% ipython --no-banner

In [1]: import numpy as np

In [2]: import numpy.linalg as la

In [3]: np.set_printoptions(suppress=True, linewidth=200)

In [4]: def rnd(a):
   ...:     return np.round(a, 4) + 0
   ...: 

In [5]: M = np.load("data.npy")

In [6]: print(rnd(M))
[[-15.4427 -22.7171  -2.7597  29.8145 -20.9871]
 [-13.8124 -20.6004  -3.2034  27.0979 -19.0487]
 [-12.4572 -18.8241  -3.5431  24.806  -17.4249]
 [-10.2671 -15.9143  -4.0226  21.0244 -14.7711]
 [ -7.9215 -12.7283  -4.4091  16.838  -11.8752]
 [ -7.7571 -12.5017  -4.4298  16.5381 -11.6696]
 [ -2.8686  -5.4017  -4.3251   6.9506  -5.2606]
 [ -2.6523  -5.0601  -4.2615   6.4773  -4.9534]
 [ -2.517   -4.8442  -4.2165   6.1776  -4.7593]
 [ -1.0842  -2.3893  -3.3269   2.7314  -2.5446]
 [ -0.8775  -1.9896  -3.0759   2.1663  -2.1792]
 [ -0.5369  -1.2685  -2.4693   1.1562  -1.5075]
 [ -0.4478  -1.0581  -2.2355   0.8687  -1.3053]
 [ -0.1467  -0.2306  -0.7232  -0.0532  -0.3935]
 [ -0.1131  -0.156   -0.4979  -0.0727  -0.2811]
 [ -0.0958  -0.1242  -0.3965  -0.0715  -0.2291]
 [  0.0944   0.0816   0.2199   0.0977   0.168 ]
 [  0.2013   0.1576   0.3716   0.2038   0.3273]
 [  0.265    0.1993   0.4335   0.2621   0.4135]
 [  1.2668   0.8082   0.5291   0.8373   1.5164]
 [  3.7456   2.4241  -0.6178   1.1838   3.8977]
 [  4.074    2.6488  -0.8084   1.1773   4.2055]
 [  4.5503   2.9779  -1.0927   1.154    4.6507]
 [  5.5735   3.6964  -1.7277   1.0567   5.6037]
 [  7.5978   5.1549  -3.0486   0.7197   7.4816]
 [  7.732    5.253   -3.1383   0.692    7.6058]
 [  9.5057   6.564   -4.3416   0.2739   9.2476]
 [ 10.8527   7.5748  -5.2726  -0.0975  10.494 ]
 [ 14.3515  10.2483  -7.7351  -1.2287  13.7322]
 [ 19.3369  14.1479 -11.3093  -3.1429  18.3531]
 [ 24.1242  17.9655 -14.7807  -5.218   22.7996]
 [ 24.836   18.5382 -15.299   -5.5423  23.4616]
 [ 26.1377  19.5881 -16.2478  -6.1445  24.6726]
 [ 27.7075  20.8592 -17.3936  -6.8858  26.1338]
 [ 33.4309  25.5323 -21.5827  -9.7099  31.4689]]

In [7]: Xs = M - M.mean(axis=0)

In [8]: evecs = la.svd(Xs)[2][:3]

In [9]: out = Xs - Xs @ evecs.T @ evecs

In [10]: rnd(np.diag(evecs.T @ evecs))
Out[10]: array([0.3915, 0.2681, 0.954 , 0.9302, 0.4561])

In [11]: rnd(la.norm(out) / la.norm(Xs))
Out[11]: np.float64(0.0)

In [12]: rnd(np.cov(Xs @ evecs.T, rowvar=False))
Out[12]: 
array([[533.1836,   0.    ,   0.    ],
       [  0.    ,  35.8854,   0.    ],
       [  0.    ,   0.    ,   2.9898]])

In [13]: rnd(out.std(axis=0))
Out[13]: array([0., 0., 0., 0., 0.])

In [14]: print(rnd((Xs @ evecs.T).std(axis=0)))
[22.7585  5.9042  1.7042]

In [15]: la.norm(out, axis=1).round(6).argmax()
Out[15]: np.int64(0)

In [16]: W2 = M[[20, 5]].astype(float)

In [17]: for _ in range(7):
    ...:     z = la.norm(M[:, None] - W2, axis=-1).argmin(axis=1)
    ...:     W2 = np.array([M[z == j].mean(axis=0) for j in range(2)])
    ...: 

In [18]: print(z)
[1 1 1 1 1 1 1 0 0 0 0 0 0 0 0 0 0 0 0 0 0 0 0 0 0 0 0 0 0 0 0 0 0 0 0]

In [19]: rnd(W2[1] - W2[0])
Out[19]: array([-17.8221, -20.7875,   1.3312,  20.8289, -21.5082])

In [20]: np.abs(W2[1] - W2[0]).argmax()
Out[20]: np.int64(4)

In [21]: U, sv, Vh = la.svd(M)

In [22]: np.argmax(sv[:-1] / (sv[1:] + 1e-6)) + 1
Out[22]: np.int64(3)

In [23]: out = U[:, :3] @ np.diag(sv[:3]) @ Vh[:3]

In [24]: la.matrix_rank(out)
Out[24]: np.int64(3)

In [25]: rnd(np.abs(M - out).max())
Out[25]: np.float64(0.0)

In [26]: la.matrix_rank(M, rtol=0.05)
Out[26]: np.int64(3)

In [27]: rnd(la.norm(M - out) / la.norm(M))
Out[27]: np.float64(0.0)

In [28]: U, sv, Vh = la.svd(M)

In [29]: evecs = Vh[:(sv > 1e-8).sum()]

In [30]: rng = np.random.default_rng(95)

In [31]: x0 = M[16] + -1 * M[13] + rng.integers(2) * np.eye(5)[1]

In [32]: rnd(x0)
Out[32]: array([0.2411, 0.3122, 0.9431, 0.1509, 0.5615])

In [33]: la.matrix_rank(np.vstack([M, x0]))
Out[33]: np.int64(3)

In [34]: np.allclose(evecs.T @ evecs @ x0, x0)
Out[34]: True

In [35]: rnd(np.diag(evecs.T @ evecs))
Out[35]: array([0.3915, 0.2681, 0.954 , 0.9302, 0.4561])

In [36]: rnd(evecs.T @ evecs)
Out[36]: 
array([[ 0.3915,  0.2377, -0.1653,  0.1151,  0.3757],
       [ 0.2377,  0.2681,  0.0383, -0.2201,  0.2997],
       [-0.1653,  0.0383,  0.954 ,  0.0241,  0.1204],
       [ 0.1151, -0.2201,  0.0241,  0.9302,  0.0512],
       [ 0.3757,  0.2997,  0.1204,  0.0512,  0.4561]])

In [37]: rnd(np.trace(la.pinv(M) @ M))
Out[37]: np.float64(3.0)

In [38]: np.abs(np.diag(la.qr(M)[1])) > 1e-9
Out[38]: array([ True,  True,  True, False, False])

In [39]: np.allclose(M[:-1].T @ la.lstsq(M[:-1].T, M[-1])[0], M[-1])
Out[39]: True

In [40]: E = np.array([[0, 2, 0],
    ...:     [0, 2, 0],
    ...:     [0, 3, 3],
    ...:     [0, 0, 0],
    ...:     [0, 3, 3],
    ...:     [0, 3, 3],
    ...:     [3, 2, 2],
    ...:     [3, 5, 5],
    ...:     [0, 0, 0],
    ...:     [0, 3, 3],
    ...:     [0, 0, 0],
    ...:     [3, 2, 2],
    ...:     [3, 2, 2],
    ...:     [3, 5, 5],
    ...:     [0, 0, 0],
    ...:     [0, 3, 3],
    ...:     [0, 0, 0],
    ...:     [0, 0, 0],
    ...:     [0, 0, 0],
    ...:     [3, 2, 2]])

In [41]: print(E)
[[0 2 0]
 [0 2 0]
 [0 3 3]
 [0 0 0]
 [0 3 3]
 [0 3 3]
 [3 2 2]
 [3 5 5]
 [0 0 0]
 [0 3 3]
 [0 0 0]
 [3 2 2]
 [3 2 2]
 [3 5 5]
 [0 0 0]
 [0 3 3]
 [0 0 0]
 [0 0 0]
 [0 0 0]
 [3 2 2]]

In [42]: Xs = E - E.mean(axis=0)

In [43]: evecs = la.svd(Xs)[2][:1]

In [44]: out = Xs - Xs @ evecs.T @ evecs

In [45]: la.norm(out, axis=1).round(6).argmax()
Out[45]: np.int64(6)

In [46]: print(rnd((Xs @ evecs.T).std(axis=0)))
[2.4136]

In [47]: D = la.norm(E[:, None] - E[None], axis=-1)

In [48]: rnd(D[:5, :5])
Out[48]: 
array([[0.    , 0.    , 3.1623, 2.    , 3.1623],
       [0.    , 0.    , 3.1623, 2.    , 3.1623],
       [3.1623, 3.1623, 0.    , 4.2426, 0.    ],
       [2.    , 2.    , 4.2426, 0.    , 4.2426],
       [3.1623, 3.1623, 0.    , 4.2426, 0.    ]])

In [49]: rnd(D[12])
Out[49]: array([3.6056, 3.6056, 3.3166, 4.1231, 3.3166, 3.3166, 0.    , 4.2426, 4.1231, 3.3166, 4.1231, 0.    , 0.    , 4.2426, 4.1231, 3.3166, 4.1231, 4.1231, 4.1231, 0.    ])

In [50]: rnd(la.norm(E - E.mean(axis=0), axis=1))
Out[50]: array([1.8855, 1.8855, 1.9887, 2.6372, 1.9887, 1.9887, 2.1342, 5.0552, 2.6372, 1.9887, 2.6372, 2.1342, 2.1342, 5.0552, 2.6372, 1.9887, 2.6372, 2.6372, 2.6372, 2.1342])

In [51]: (D + 1e9 * np.eye(20)).round(6).argmin(axis=1)
Out[51]: array([ 1,  0,  4,  8,  2,  2, 11, 13,  3,  2,  3,  6,  6,  7,  3,  2,  3,  3,  3,  6])

In [52]: rnd(la.norm(E, axis=1))
Out[52]: array([2.    , 2.    , 4.2426, 0.    , 4.2426, 4.2426, 4.1231, 7.6811, 0.    , 4.2426, 0.    , 4.1231, 4.1231, 7.6811, 0.    , 4.2426, 0.    , 0.    , 0.    , 4.1231])

In [53]: D.mean(axis=1).argmax()
Out[53]: np.int64(7)

In [54]: D[12].round(6).argsort(kind="stable")[:4]
Out[54]: array([ 6, 11, 12, 19])

In [55]: gram = np.cov(E, rowvar=False)

In [56]: rnd(np.corrcoef(E.T))
Out[56]: 
array([[1.    , 0.4735, 0.5256],
       [0.4735, 1.    , 0.9342],
       [0.5256, 0.9342, 1.    ]])

In [57]: gram.shape
Out[57]: (3, 3)

In [58]: rnd(la.eigvalsh(gram)[::-1])
Out[58]: array([6.132 , 1.3151, 0.1792])
